$ ipython --no-banner

In [1]: import numpy as np

In [2]: np.set_printoptions(suppress=True, linewidth=140)

In [3]: out = np.array([[8, 3], [0, 8]])

In [4]: Z = np.array([[4, -4], [4, -1]])

In [5]: arr = np.kron(out, Z)

In [6]: arr
Out[6]: 
array([[ 32, -32,  12, -12],
       [ 32,  -8,  12,  -3],
       [  0,   0,  32, -32],
       [  0,   0,  32,  -8]])

In [7]: out = arr / np.linalg.norm(arr, axis=1, keepdims=True)

In [8]: cov = out @ out.T

In [9]: round(np.degrees(np.arccos(np.clip(cov[0, 2], -1, 1))), 2)
Out[9]: np.float64(69.44)

In [10]: cov.round(2)
Out[10]: 
array([[1.  , 0.86, 0.35, 0.3 ],
       [0.86, 1.  , 0.3 , 0.35],
       [0.35, 0.3 , 1.  , 0.86],
       [0.3 , 0.35, 0.86, 1.  ]])

In [11]: np.round(np.linalg.norm(out, axis=1), 2)
Out[11]: array([1., 1., 1., 1.])

In [12]: np.argwhere(np.triu(np.abs(cov) > 0.95, 1))
Out[12]: array([], shape=(0, 2), dtype=int64)

In [13]: print(np.round(np.linalg.det(cov.T), 2))
0.05

In [14]: np.round(np.linalg.det(2 * cov), 2), round(float(np.linalg.det(cov)), 2)
Out[14]: (np.float64(0.86), 0.05)

In [15]: round(np.einsum("ij,ji->", cov, cov), 2)
Out[15]: np.float64(7.8)

In [16]: np.round(np.kron(np.eye(2, dtype=int), cov), 2)
Out[16]: 
array([[1.  , 0.86, 0.35, 0.3 , 0.  , 0.  , 0.  , 0.  ],
       [0.86, 1.  , 0.3 , 0.35, 0.  , 0.  , 0.  , 0.  ],
       [0.35, 0.3 , 1.  , 0.86, 0.  , 0.  , 0.  , 0.  ],
       [0.3 , 0.35, 0.86, 1.  , 0.  , 0.  , 0.  , 0.  ],
       [0.  , 0.  , 0.  , 0.  , 1.  , 0.86, 0.35, 0.3 ],
       [0.  , 0.  , 0.  , 0.  , 0.86, 1.  , 0.3 , 0.35],
       [0.  , 0.  , 0.  , 0.  , 0.35, 0.3 , 1.  , 0.86],
       [0.  , 0.  , 0.  , 0.  , 0.3 , 0.35, 0.86, 1.  ]])

In [17]: np.round(np.linalg.eigvals(cov).sum().real, 2)
Out[17]: np.float64(4.0)

In [18]: np.einsum("ii->", cov)
Out[18]: np.float64(4.0)
